% python3 -q
>>> import numpy as np
>>> np.set_printoptions(precision=4, suppress=True, linewidth=140, legacy="1.25")
>>> A = np.load("sample19.npy")
>>> A
array([[ -2,   0,   0,   0],
       [  0,   2,   0,   0],
       [  2,   0, -10,   0],
       [  0,  -2,   0,  10]])
>>> x = np.array([3, 1, 1, 2])
>>> rhs = A @ x
>>> print(rhs)
[-6  2 -4 18]
>>> print(np.linalg.solve(A, rhs + A[:, 2]))
[3. 1. 2. 2.]
>>> np.linalg.solve(A, rhs)
array([3., 1., 1., 2.])
>>> np.linalg.solve(A, -3 * rhs)
array([-9., -3., -3., -6.])
>>> print(np.linalg.solve(A.T, A[3]))
[-0.  0. -0.  1.]
>>> Q = A.astype(float).copy()
>>> for j in range(4):
...     Q[:, j] -= Q[:, :j] @ (Q[:, :j].T @ Q[:, j])
...     Q[:, j] /= np.linalg.norm(Q[:, j])
... 
>>> np.round(Q.T @ A, 4) + 0
array([[ 2.8284,  0.    , -7.0711,  0.    ],
       [ 0.    ,  2.8284,  0.    , -7.0711],
       [ 0.    ,  0.    ,  7.0711,  0.    ],
       [ 0.    ,  0.    ,  0.    ,  7.0711]])
>>> np.round(Q.T @ Q, 4) + 0
array([[1., 0., 0., 0.],
       [0., 1., 0., 0.],
       [0., 0., 1., 0.],
       [0., 0., 0., 1.]])
>>> f = np.array([3, 4, 5])
>>> print(np.convolve(A[1], f))
[ 0  6  8 10  0  0]
>>> np.polyval(f, A[1])
array([ 5, 25,  5,  5])
>>> np.correlate(A[1], A[0], "full")
array([ 0,  0,  0,  0, -4,  0,  0])
>>> np.array([np.convolve(row, f, "same") for row in A])
array([[ -8, -10,   0,   0],
       [  6,   8,  10,   0],
       [  8, -20, -40, -50],
       [ -6,  -8,  20,  40]])
>>> np.sort(np.abs(np.linalg.eigvals(A)))
array([ 2.,  2., 10., 10.])
>>> np.round(np.linalg.det(A), 4)
400.0
>>> np.linalg.determinant(A)
Traceback (most recent call last):
  File "<python-input-22>", line 1, in <module>
    np.linalg.determinant(A)
    ^^^^^^^^^^^^^^^^^^^^^
AttributeError: module 'numpy.linalg' has no attribute 'determinant'
>>> A.inv()
Traceback (most recent call last):
  File "<python-input-23>", line 1, in <module>
    A.inv()
    ^^^^^
AttributeError: 'numpy.ndarray' object has no attribute 'inv'
>>> data = np.load("dump.npy")
>>> data
array([[0., 0., 0., 2.],
       [0., 0., 0., 2.],
       [0., 0., 0., 0.],
       [2., 2., 0., 0.]])
>>> # looks like rank 2
>>> np.round(np.linalg.eigvals(data), 4) + 0
array([-2.8284,  0.    ,  2.8284,  0.    ])
>>> np.round(np.poly(data), 4) + 0
array([ 1.,  0., -8.,  0.,  0.])
>>> print(round(np.linalg.eigvals(data).sum().real, 4))
-0.0
>>> Uu, sig, Vt = np.linalg.svd(data, full_matrices=False)
>>> Uu.shape, sig.shape, Vt.shape
((4, 4), (4,), (4, 4))
>>> np.round(Vt @ Vt.T, 4) + 0
array([[1., 0., 0., 0.],
       [0., 1., 0., 0.],
       [0., 0., 1., 0.],
       [0., 0., 0., 1.]])
>>> np.cumsum(sig ** 2) / np.sum(sig ** 2)
array([0.5, 1. , 1. , 1. ])
>>> (sig > 1e-8).sum()
2
>>> print(Uu.T @ data @ Vt.T)
[[2.8284 0.     0.     0.    ]
 [0.     2.8284 0.     0.    ]
 [0.     0.     0.     0.    ]
 [0.     0.     0.     0.    ]]
>>> np.sqrt((sig ** 2).sum()), np.round(np.linalg.norm(data), 4)
(4.0, 4.0)
>>> np.round(np.sort(np.linalg.eigvals(data).real), 4) + 0
array([-2.8284,  0.    ,  0.    ,  2.8284])
>>> (np.linalg.matrix_power((data != 0) + (data.T != 0) + np.eye(4), 4) > 0).astype(int)
array([[1, 1, 0, 1],
       [1, 1, 0, 1],
       [0, 0, 1, 0],
       [1, 1, 0, 1]])
>>> print(data @ data)
[[4. 4. 0. 0.]
 [4. 4. 0. 0.]
 [0. 0. 0. 0.]
 [0. 0. 0. 8.]]
>>> np.round(np.linalg.det(data), 4)
0.0
>>> other = np.array([[-8, -2], [0, -9]])
>>> X = np.tile(other, (2, 2))
>>> X
array([[-8, -2, -8, -2],
       [ 0, -9,  0, -9],
       [-8, -2, -8, -2],
       [ 0, -9,  0, -9]])
>>> Uu, sig, Vt = np.linalg.svd(X)
>>> evecs = Vt[:(sig > 1e-8).sum()]
>>> rng = np.random.default_rng(13681)
>>> x = X[3] + 3 * X[0] + rng.integers(2) * np.eye(4)[0]
>>> x
array([-23., -15., -24., -15.])
>>> np.diag(evecs.T @ evecs)
array([0.5, 0.5, 0.5, 0.5])
>>> np.round(evecs.T @ evecs, 4) + 0
array([[0.5, 0. , 0.5, 0. ],
       [0. , 0.5, 0. , 0.5],
       [0.5, 0. , 0.5, 0. ],
       [0. , 0.5, 0. , 0.5]])
>>> other = np.array([[1, -1], [-2, -2], [1, -2], [-1, -1]])
>>> np.vstack([X, other.T]).shape
(6, 4)
>>> other @ X
Traceback (most recent call last):
  File "<python-input-53>", line 1, in <module>
    other @ X
    ~~~~~~^~~
ValueError: matmul: Input operand 1 has a mismatch in its core dimension 0, with gufunc signature (n?,k),(k,m?)->(n?,m?) (size 4 is different from 2)
>>> other.T @ X.T
array([[-10,  27, -10,  27],
       [ 30,  27,  30,  27]])
>>> print(np.linalg.matrix_rank(X @ other))
2
>>> other = X + rng.integers(-2, 3, (4, 2)) @ rng.integers(-2, 3, (2, 4))
>>> print(other)
[[ -6  -1  -9  -4]
 [  2  -7  -1 -10]
 [ -6  -1  -9  -4]
 [  2  -8  -1 -11]]
>>> np.linalg.matrix_rank(other - X, tol=1e-8)
2
>>> print(np.abs(other - X).sum(axis=1))
[6 6 6 6]
>>> print(np.einsum("ij,ji->", X, X))
580
>>> round(np.linalg.det(X.T), 4)
0.0
>>> round(np.linalg.eigvals(X).sum().real, 4)
-34.0
>>> print(np.einsum("ii->", X))
-34
>>> x = np.array([0, 4, -3, 5])
>>> h1 = np.maximum(X @ x, 0)
>>> np.maximum(X @ (3 * x), 0)
array([18,  0, 18,  0])
>>> X.T @ h1
array([-96, -24, -96, -24])
>>> print(h1)
[6 0 6 0]
>>> Q, _ = np.linalg.qr(np.array([[0.7, 1.4, 0.6, -1.2],
...     [0.4, -0.7, -0.6, 2.5],
...     [0.7, -1.8, -1.3, 1.2],
...     [0.7, -1.0, -0.6, -1.6]]))
>>> J = 2 * Q
>>> print(J)
[[-1.0966  1.6238 -0.3027  0.2631]
 [-0.6266 -0.3269 -0.9063 -1.6368]
 [-1.0966 -1.0531 -0.7624  1.0522]
 [-1.0966 -0.3839  1.583  -0.38  ]]
>>> W = np.array([[0, 3, -8, 1, -9],
...     [6, 5, 1, -8, 3],
...     [-9, 0, -2, 1, 1],
...     [1, 0, -9, -1, 5]])
>>> b = np.array([5, 5, 0, 2, 1])
>>> hid = np.maximum(J @ W + b, 0)
>>> (hid > 0).mean(axis=0)
array([0.75, 0.5 , 0.75, 0.75, 0.75])
>>> (hid > 0).astype(int)
array([[1, 1, 1, 0, 1],
       [1, 1, 1, 1, 0],
       [1, 0, 0, 1, 1],
       [0, 0, 1, 1, 1]])
>>> Z = np.array([[-2, 2], [-1, 1], [-1, -2], [2, -1], [0, 2]])
>>> W @ Z
array([[  7,   0],
       [-34,  29],
       [ 22, -13],
       [  5,  31]])
>>> other = J / np.linalg.norm(J, axis=1, keepdims=True)
>>> cov = other @ other.T
>>> (cov - 2 * np.eye(4)).round(6).argmax(axis=1)
array([1, 0, 0, 0])
>>> cov.round(4) + 0
array([[1., 0., 0., 0.],
       [0., 1., 0., 0.],
       [0., 0., 1., 0.],
       [0., 0., 0., 1.]])
>>> np.linalg.norm(other, axis=1)
array([1., 1., 1., 1.])
>>> print(np.degrees(np.arccos(np.clip(cov[3, 1], -1, 1))))
90.0
>>> cov[3].round(4) + 0
array([0., 0., 0., 1.])
>>> W0 = np.array([[26, 16, 18], [16, 12, 16], [18, 16, 24]])
>>> # symmetric
>>> ev, evecs = np.linalg.eigh(W0)
>>> x = np.array([1, 2, -2])
>>> x @ W0 @ x
34
>>> print((np.sign(evecs[:, -1].round(6)) == np.sign(evecs[0, -1].round(6))).astype(int))
[1 1 1]
>>> evecs * np.abs(ev) @ evecs.T
array([[26., 16., 18.],
       [16., 12., 16.],
       [18., 16., 24.]])
>>> round(float(x @ W0 @ x / (x @ x)), 4), np.round(ev[0], 4), round(float(ev[-1]), 4)
(3.7778, 0.0415, 54.9435)
>>> print(np.linalg.eigvalsh(W0[1:, 1:]))
[ 0.912 35.088]
>>> M = np.loadtxt("test1.csv", delimiter=",")
>>> M
array([[ 0.1261,  0.1791,  0.8223],
       [ 2.0274,  0.1869,  0.692 ],
       [ 1.3596, -1.8312,  1.0452],
       [ 0.3636, -0.1872,  0.0502]])
>>> x = np.array([2, 2, 0])
>>> rhs = M @ x
>>> np.round(np.linalg.lstsq(M, rhs)[0], 4) + 0
array([2., 2., 0.])
>>> np.round(np.linalg.pinv(M) @ M, 4) + 0
array([[1., 0., 0.],
       [0., 1., 0.],
       [0., 0., 1.]])
>>> try:
...     np.linalg.solve(M, rhs)
... except np.linalg.LinAlgError as e:
...     print("failed:", e)
... 
failed: Last 2 dimensions of the array must be square
>>> rhs = rhs + 0.1 * rng.normal(size=4)
>>> rhs
array([ 0.6306,  4.5169, -0.8534,  0.3039])
>>> b, *_ = np.linalg.lstsq(M, rhs)
>>> np.round(M.T @ (rhs - M @ b), 4) + 0
array([0., 0., 0.])
>>> b.round()
array([2., 2., 0.])
>>> b
array([2.0286, 1.9949, 0.034 ])
>>> P = M @ np.linalg.solve(M.T @ M, M.T)
>>> np.linalg.matrix_rank(np.eye(4) - P)
1
>>> print(np.round(np.linalg.eigvalsh(P), 4) + 0)
[0. 1. 1. 1.]
>>> np.trace(P)
3.0
>>> P @ M[:, 1]
array([ 0.1791,  0.1869, -1.8312, -0.1872])
>>> np.allclose(P @ P, P)
True
>>> x = np.array([3, 0, 4])
>>> np.sign((M @ x).round(6))
array([1., 1., 1., 1.])
>>> print((M * x).sum(axis=1))
[3.6675 8.8502 8.2596 1.2916]
>>> m1 = np.loadtxt("data.csv", delimiter=",")
>>> m1
array([[2., 0., 3., 2.],
       [0., 4., 3., 2.],
       [3., 3., 4., 1.],
       [2., 2., 1., 4.]])
>>> np.allclose(J, J.T)
False
>>> assert J == J.T
Traceback (most recent call last):
  File "<python-input-120>", line 1, in <module>
    assert J == J.T
           ^^^^^^^^
ValueError: The truth value of an array with more than one element is ambiguous. Use a.any() or a.all()
>>> (J - J.T) / 2
array([[ 0.    ,  1.1252,  0.3969,  0.6798],
       [-1.1252,  0.    ,  0.0734, -0.6265],
       [-0.3969, -0.0734,  0.    , -0.2654],
       [-0.6798,  0.6265,  0.2654,  0.    ]])
>>> round(np.trace(J), 4)
-2.5659
>>> np.linalg.determinant(J)
Traceback (most recent call last):
  File "<python-input-123>", line 1, in <module>
    np.linalg.determinant(J)
    ^^^^^^^^^^^^^^^^^^^^^
AttributeError: module 'numpy.linalg' has no attribute 'determinant'
>>> print(np.round(np.linalg.det(J), 4))
-16.0
>>> round(np.abs(np.linalg.eigvals(J)).max(), 4)
2.0
